In [1]: import numpy as np

In [2]: np.set_printoptions(suppress=True, linewidth=120)

In [3]: arr = np.maximum(np.array([[3, 0],
   ...:     [3, 1],
   ...:     [3, 3],
   ...:     [2, 0],
   ...:     [3, 0],
   ...:     [1, 0],
   ...:     [3, 2],
   ...:     [3, 2],
   ...:     [1, 2],
   ...:     [3, 0],
   ...:     [1, 1],
   ...:     [1, 3]]) @ np.array([[0, 0, 0, 1, 0, 3, 2, 0, 3, 3], [0, 1, 0, 2, 1, 0, 0, 3, 1, 0]]) + np.array([1, 0, -1, -1, 0, -1, -2, -2, -1, -1]), 0)

In [4]: arr
Out[4]: 
array([[ 1,  0,  0,  2,  0,  8,  4,  0,  8,  8],
       [ 1,  1,  0,  4,  1,  8,  4,  1,  9,  8],
       [ 1,  3,  0,  8,  3,  8,  4,  7, 11,  8],
       [ 1,  0,  0,  1,  0,  5,  2,  0,  5,  5],
       [ 1,  0,  0,  2,  0,  8,  4,  0,  8,  8],
       [ 1,  0,  0,  0,  0,  2,  0,  0,  2,  2],
       [ 1,  2,  0,  6,  2,  8,  4,  4, 10,  8],
       [ 1,  2,  0,  6,  2,  8,  4,  4, 10,  8],
       [ 1,  2,  0,  4,  2,  2,  0,  4,  4,  2],
       [ 1,  0,  0,  2,  0,  8,  4,  0,  8,  8],
       [ 1,  1,  0,  2,  1,  2,  0,  1,  3,  2],
       [ 1,  3,  0,  6,  3,  2,  0,  7,  5,  2]])

In [5]: x0 = np.array([6, 7, 8, 7, 6, 2, 7, 4, 2, 5])

In [6]: np.sign((arr @ x0).round(6))
Out[6]: array([1, 1, 1, 1, 1, 1, 1, 1, 1, 1, 1, 1])

In [7]: (arr @ x0).argmax()
Out[7]: np.int64(2)

In [8]: arr @ (2 * x0)
Out[8]: array([240, 306, 470, 144, 240,  48, 388, 388, 196, 240, 114, 278])

In [9]: rng = np.random.default_rng(353)

In [10]: other = arr + rng.integers(-2, 3, (12, 4)) @ rng.integers(-2, 3, (4, 10))

In [11]: other
Out[11]: 
array([[ -1,   1,   4,   5,   1,   4,  12,   6,   8,   8],
       [  0,   9,   8,  11,   2,  10,  10,   6,  16,  12],
       [  1,   0,   1,   4,   2,   7,   6,  12,   9,   1],
       [  1,   4,   0,   7,   2,   5,   2,  -4,   7,  13],
       [  0,  -6,  -5,  -1,   0,   3,   4,  -2,   2,   7],
       [ -2,   3,   4,   4,   0,   0,   6,   3,   5,   6],
       [ -3,   3,   2,  11,   3,   2,  12,   6,  10,  14],
       [  0,   2,   0,   4,   0,  10,   2,   3,  12,   8],
       [ -2,   5,   7,   6,   1,   1,   8,  12,   8,   1],
       [  0,  -1,   3,   0,  -1,   7,   8,   6,   8,   3],
       [  4,   1,   0,  -6,  -3,  12, -10,   0,   7,  -6],
       [  3,   6,   0,  11,   6,   2,   0,   5,   5,   6]])

In [12]: np.round(np.linalg.svd(other - arr, compute_uv=False), 3) + 0
Out[12]: array([32.35 , 21.348, 19.698,  5.895,  0.   ,  0.   ,  0.   ,  0.   ,  0.   ,  0.   ])

In [13]: other - arr
Out[13]: 
array([[ -2,   1,   4,   3,   1,  -4,   8,   6,   0,   0],
       [ -1,   8,   8,   7,   1,   2,   6,   5,   7,   4],
       [  0,  -3,   1,  -4,  -1,  -1,   2,   5,  -2,  -7],
       [  0,   4,   0,   6,   2,   0,   0,  -4,   2,   8],
       [ -1,  -6,  -5,  -3,   0,  -5,   0,  -2,  -6,  -1],
       [ -3,   3,   4,   4,   0,  -2,   6,   3,   3,   4],
       [ -4,   1,   2,   5,   1,  -6,   8,   2,   0,   6],
       [ -1,   0,   0,  -2,  -2,   2,  -2,  -1,   2,   0],
       [ -3,   3,   7,   2,  -1,  -1,   8,   8,   4,  -1],
       [ -1,  -1,   3,  -2,  -1,  -1,   4,   6,   0,  -5],
       [  3,   0,   0,  -8,  -4,  10, -10,  -1,   4,  -8],
       [  2,   3,   0,   5,   3,   0,   0,  -2,   0,   4]])

In [14]: np.linalg.matrix_rank(other - arr, tol=1e-8)
Out[14]: np.int64(4)

In [15]: other = np.array([[0], [0], [0], [1], [2], [3], [0], [1], [1]])

In [16]: M = np.block([[np.zeros((9, 9)), other], [other.T, np.zeros((1, 1))]])

In [17]: M
Out[17]: 
array([[0., 0., 0., 0., 0., 0., 0., 0., 0., 0.],
       [0., 0., 0., 0., 0., 0., 0., 0., 0., 0.],
       [0., 0., 0., 0., 0., 0., 0., 0., 0., 0.],
       [0., 0., 0., 0., 0., 0., 0., 0., 0., 1.],
       [0., 0., 0., 0., 0., 0., 0., 0., 0., 2.],
       [0., 0., 0., 0., 0., 0., 0., 0., 0., 3.],
       [0., 0., 0., 0., 0., 0., 0., 0., 0., 0.],
       [0., 0., 0., 0., 0., 0., 0., 0., 0., 1.],
       [0., 0., 0., 0., 0., 0., 0., 0., 0., 1.],
       [0., 0., 0., 1., 2., 3., 0., 1., 1., 0.]])

In [18]: vals, evecs = np.linalg.eigh(M)

In [19]: x0 = np.array([3, 2, -3, -5, -3, 3, -5, 0, 0, 5])

In [20]: np.round(np.linalg.eigvalsh(M[1:, 1:]), 3) + 0
Out[20]: array([-4.,  0.,  0.,  0.,  0.,  0.,  0.,  0.,  4.])

In [21]: (np.sign(evecs[:, -1].round(6)) == np.sign(evecs[0, -1].round(6))).astype(int)
Out[21]: array([1, 1, 1, 0, 0, 0, 1, 0, 0, 0])

In [22]: round(x0 @ M @ x0 / (x0 @ x0), 3), np.round(vals[0], 3), round(vals[-1], 3)
Out[22]: (np.float64(-0.174), np.float64(-4.0), np.float64(4.0))

In [23]: x0 @ M @ x0
Out[23]: np.float64(-20.0)

In [24]: np.abs(M).sum(axis=1).max(), round(np.abs(vals).max(), 3)
Out[24]: (np.float64(8.0), np.float64(4.0))
